In [1]: import numpy as np

In [2]: np.set_printoptions(precision=2, suppress=True, linewidth=100, sign=" ")

In [3]: E = np.load("x.npy")

In [4]: E
Out[4]: 
array([[-1.23,  2.47,  1.17, -1.28,  1.65,  0.38],
       [ 7.11,  1.66,  0.25, -1.83, -1.05,  0.85],
       [-1.75,  0.41, -4.02, -1.07,  2.35, -0.52],
       [ 2.79,  0.9 , -3.08,  3.83,  7.61,  1.99],
       [-1.53,  0.67,  1.  ,  1.53, -0.72, -2.96],
       [ 2.47,  1.31,  1.95, -5.27,  1.39, -1.77],
       [-4.82, -0.98, -0.88, -3.8 ,  2.89,  0.63],
       [ 5.33,  1.34, -0.54, -1.27,  0.17, -0.83],
       [ 2.25, -1.97,  0.62, -1.44,  2.61, -2.4 ],
       [-4.13,  0.51,  2.49,  0.92, -0.58,  0.92],
       [ 0.48,  2.26, -0.35, -0.98, -0.01,  0.89],
       [-5.7 , -2.78, -1.12,  2.09,  2.44, -0.77],
       [ 5.86, -1.57, -3.95,  1.71,  0.32,  1.78],
       [-1.08,  3.69, -1.88, -2.41,  0.43,  0.45],
       [-1.73,  0.95,  0.58,  1.44,  3.92,  0.59],
       [ 4.76,  3.48,  3.19,  1.66, -2.16,  2.56],
       [ 2.69, -0.56, -1.44,  2.31, -2.  , -1.56],
       [-1.21,  0.37,  3.11, -2.85,  0.96,  0.59]])

In [5]: dist = np.linalg.norm(E[:, None] - E[None], axis=-1)

In [6]: np.linalg.matrix_rank(dist ** 2)
Out[6]: np.int64(8)

In [7]: dist[:5, :5]
Out[7]: 
array([[  0.  ,   8.88,   5.73,  10.05,   5.29],
       [  8.88,   0.  ,  10.6 ,  11.78,  10.1 ],
       [  5.73,  10.6 ,   0.  ,   8.93,   6.89],
       [ 10.05,  11.78,   8.93,   0.  ,  11.6 ],
       [  5.29,  10.1 ,   6.89,  11.6 ,   0.  ]])

In [8]: dist.shape
Out[8]: (18, 18)
